$ ipython --no-banner

In [1]: import numpy as np

In [2]: import numpy.linalg as la

In [3]: np.set_printoptions(precision=2, suppress=True, linewidth=200)

In [4]: def rnd(a):
   ...:     return np.round(a, 2) + 0
   ...: 

In [5]: E = np.array([[63.0, -16.0, 40.0, -56.0],
   ...:     [-16.0, 3.0, -10.0, 14.0],
   ...:     [40.0, -10.0, 24.0, -35.0],
   ...:     [-56.0, 14.0, -35.0, 48.0]])

In [6]: E
Out[6]: 
array([[ 63., -16.,  40., -56.],
       [-16.,   3., -10.,  14.],
       [ 40., -10.,  24., -35.],
       [-56.,  14., -35.,  48.]])

In [7]: q, vecs = la.qr(E[:, :3])[0], la.qr(E[:, 3:])[0]

In [8]: sigma = la.svd(q.T @ vecs, compute_uv=False)

In [9]: rnd(sigma)
Out[9]: array([1.])

In [10]: rnd(np.degrees(np.arccos(sigma.clip(0, 1))))
Out[10]: array([0.85])

In [11]: rnd(la.norm(q @ q.T - vecs @ vecs.T, 2))
Out[11]: np.float64(1.0)

In [12]: rng = np.random.default_rng(28170)

In [13]: idx = rng.permutation(4)

In [14]: idx
Out[14]: array([2, 0, 3, 1])

In [15]: out = E[idx][:, idx]

In [16]: np.allclose(out, E)
Out[16]: False

In [17]: rnd(la.det(out)), rnd(la.det(E[idx]))
Out[17]: (np.float64(-141.0), np.float64(141.0))

In [18]: np.diag(out)
Out[18]: array([24., 63., 48.,  3.])

In [19]: np.all(la.eigvalsh(E) > 0)
Out[19]: np.False_

In [20]: [round(float(la.det(E[:i, :i])), 2) + 0 for i in range(1, 5)]
Out[20]: [63.0, -67.0, 92.0, -141.0]

In [21]: vals, vecs = la.eig(E)

In [22]: rnd(np.sort(la.eigvals(E.T)))
Out[22]: array([ -1.,  -1.,  -1., 141.])

In [23]: rnd(np.sort(la.eigvals(E @ E)))
Out[23]: array([    1.,     1.,     1., 19881.])

In [24]: rnd(np.prod(vals))
Out[24]: np.float64(-141.0)

In [25]: rnd(np.sort(la.eigvals(la.inv(E))))
Out[25]: array([-1.  , -1.  , -1.  ,  0.01])

In [26]: rnd(E @ vecs[:, 0] - vals[0] * vecs[:, 0])
Out[26]: array([0., 0., 0., 0.])

In [27]: X = np.array([[3, 2, 0, 0], [0, 0, 0, 1], [0, 0, 1, 0], [0, 0, 0, 0]])

In [28]: left, sigma, Vh = la.svd(X)

In [29]: print(rnd(sigma))
[3.61 1.   1.   0.  ]

In [30]: out = left[:, :3] @ np.diag(sigma[:3]) @ Vh[:3]

In [31]: print(out)
[[3. 2. 0. 0.]
 [0. 0. 0. 1.]
 [0. 0. 1. 0.]
 [0. 0. 0. 0.]]

In [32]: [int(la.matrix_rank(la.matrix_power(X, p))) for p in range(1, 5)]
Out[32]: [3, 2, 2, 2]

In [33]: X @ X
Out[33]: 
array([[9, 6, 0, 2],
       [0, 0, 0, 0],
       [0, 0, 1, 0],
       [0, 0, 0, 0]])

In [34]: la.matrix_power(X - np.diag(np.diag(X)), 4)
Out[34]: 
array([[0, 0, 0, 0],
       [0, 0, 0, 0],
       [0, 0, 0, 0],
       [0, 0, 0, 0]])

In [35]: rnd(np.sort(la.eigvals(X)))
Out[35]: array([0., 0., 1., 3.])

In [36]: G = X.T @ X

In [37]: rnd(la.svd(X, compute_uv=False) ** 2)
Out[37]: array([13.,  1.,  1.,  0.])

In [38]: (X @ X.T).shape
Out[38]: (4, 4)

In [39]: np.trace(G), (X ** 2).sum()
Out[39]: (np.int64(15), np.int64(15))

In [40]: np.diag(G)
Out[40]: array([9, 4, 1, 1])
